$ python3 -q
>>> import numpy as np
>>> import numpy.linalg as la
>>> np.set_printoptions(precision=2, suppress=True, linewidth=100, sign=" ")
>>> rnd = lambda a: np.round(a, 2) + 0
>>> A = np.load("out1.npy")
>>> A
array([[  2,   3,   9],
       [  3,   0,   0],
       [  0,   3,  11],
       [  1,   0,   1],
       [  5,   0,   0],
       [  0,   0,   7],
       [  1,   0,   1],
       [  1,   2,   7],
       [  0,   0,   7],
       [  4,   3,   7],
       [  4,   3,   7],
       [  6,   0,   0],
       [  0,   0,   1],
       [  0,   3,  11]])
>>> # row 6 repeats row 3
>>> P = A @ la.solve(A.T @ A, A.T)
>>> np.allclose(P @ P, P)
True
>>> np.trace(P)
np.float64(3.0)
>>> la.matrix_rank(np.eye(14) - P)
np.int64(11)
>>> u = np.array([3, -1, 0])
>>> rng = np.random.default_rng(29454)
>>> J = np.outer(rng.normal(size=13), u) + 0.3 * rng.normal(size=(13, 3))
>>> rnd(J)
array([[-0.09, -0.59,  0.05],
       [-4.52,  1.73,  0.54],
       [-3.38,  1.  , -0.03],
       [ 2.41, -0.86, -0.02],
       [-4.23,  1.6 ,  0.36],
       [ 1.23,  0.11, -0.12],
       [-2.05,  1.1 , -0.07],
       [-3.8 ,  1.37, -0.03],
       [ 3.94, -1.5 ,  0.13],
       [ 1.18, -0.21, -0.29],
       [ 0.42, -0.2 , -0.43],
       [ 0.64, -0.06, -0.09],
       [ 0.  , -0.01, -0.12]])
>>> Xc = J - J.mean(axis=0)
>>> V = la.svd(Xc)[2][:1]
>>> other = Xc - Xc @ V.T @ V
>>> la.norm(other, axis=1).round(6).argmax()
np.int64(0)
>>> rnd(np.cov(Xc @ V.T, rowvar=False))
np.float64(8.29)
>>> rnd(np.diag(V.T @ V))
array([ 0.88,  0.11,  0.  ])
>>> Xc = J - J.mean(axis=0)
>>> U, sigma, vt = la.svd(Xc, full_matrices=False)
>>> rnd(np.abs(vt[-1]))
array([ 0.13,  0.25,  0.96])
>>> np.abs(U[:, 0]).argmax()
np.int64(8)
>>> rnd(Xc.mean(axis=0))
array([ 0.,  0.,  0.])
>>> rnd(sigma)
array([ 9.97,  0.93,  0.74])
>>> rnd(vt[0] * np.sign(vt[0, np.abs(vt[0]).argmax()]))
array([ 0.94, -0.34, -0.04])
>>> np.searchsorted(np.cumsum(sigma ** 2) / (sigma ** 2).sum(), 0.9) + 1
np.int64(1)
>>> u, g = J[9], J[2]
>>> rnd(u @ u)
np.float64(1.53)
>>> p = (u @ g) / (u @ u) * u
>>> rnd(la.norm(u + g) ** 2 + la.norm(u - g) ** 2)
np.float64(27.92)
>>> D = la.norm(J[:, None] - J[None], axis=-1)
>>> (D + 1e9 * np.eye(13)).round(6).argmin(axis=1)
array([ 12,   4,   7,   9,   1,   9,   2,   2,   3,   5,  11,  10,  10])
>>> rnd(la.norm(J, axis=1))
array([ 0.6 ,  4.87,  3.53,  2.56,  4.54,  1.24,  2.32,  4.04,  4.22,  1.24,  0.64,  0.64,  0.12])
>>> rnd(D[12])
array([ 0.61,  4.89,  3.53,  2.56,  4.56,  1.23,  2.33,  4.05,  4.21,  1.21,  0.56,  0.63,  0.  ])
>>> np.unravel_index(D.round(6).argmax(), D.shape)
(np.int64(1), np.int64(8))
>>> rnd(D[:5, :5])
array([[ 0.  ,  5.03,  3.66,  2.52,  4.7 ],
       [ 5.03,  0.  ,  1.46,  7.42,  0.36],
       [ 3.66,  1.46,  0.  ,  6.09,  1.11],
       [ 2.52,  7.42,  6.09,  0.  ,  7.1 ],
       [ 4.7 ,  0.36,  1.11,  7.1 ,  0.  ]])
>>> W0 = np.loadtxt("case14.csv", delimiter=",")
>>> W0
array([[-16.07,  41.97,  37.29],
       [-13.91,  38.79,  34.3 ],
       [ -7.94,  29.49,  25.62],
       [ -5.75,  25.84,  22.25],
       [  0.17,  14.52,  11.98],
       [  2.12,   9.65,   7.7 ],
       [  3.32,   0.99,   0.49],
       [  2.41,  -0.34,  -0.46],
       [  0.87,  -0.49,  -0.43],
       [  0.63,  -0.4 ,  -0.34],
       [  0.49,  -0.33,  -0.27],
       [  0.27,  -0.2 ,  -0.17],
       [  0.16,  -0.12,  -0.1 ],
       [ -0.92,   1.3 ,   0.93],
       [ -1.11,   2.19,   1.48],
       [ -1.11,   2.2 ,   1.49],
       [ -0.93,   3.37,   2.1 ],
       [ -0.77,   3.73,   2.26],
       [  1.16,   5.74,   2.84],
       [  2.02,   6.23,   2.86],
       [  6.29,   7.68,   2.36],
       [  9.82,   8.25,   1.56],
       [ 15.93,   8.6 ,  -0.22],
       [ 25.65,   8.21,  -3.64],
       [ 26.61,   8.13,  -4.  ],
       [ 49.98,   4.75, -13.82],
       [ 60.86,   2.53, -18.81]])
>>> Xc = (W0 - W0.mean(axis=0)) / W0.std(axis=0)
>>> np.argwhere(np.abs(Xc) > 2)
array([[  0,   1],
       [  0,   2],
       [  1,   1],
       [  1,   2],
       [ 25,   0],
       [ 26,   0]])
>>> rnd(Xc.std(axis=0))
array([ 1.,  1.,  1.])
>>> b = la.lstsq(np.delete(Xc, 1, axis=1), Xc[:, 1])[0]
>>> np.abs(b).argmax()
np.int64(1)
>>> rnd(b)
array([ 0.66,  1.38])
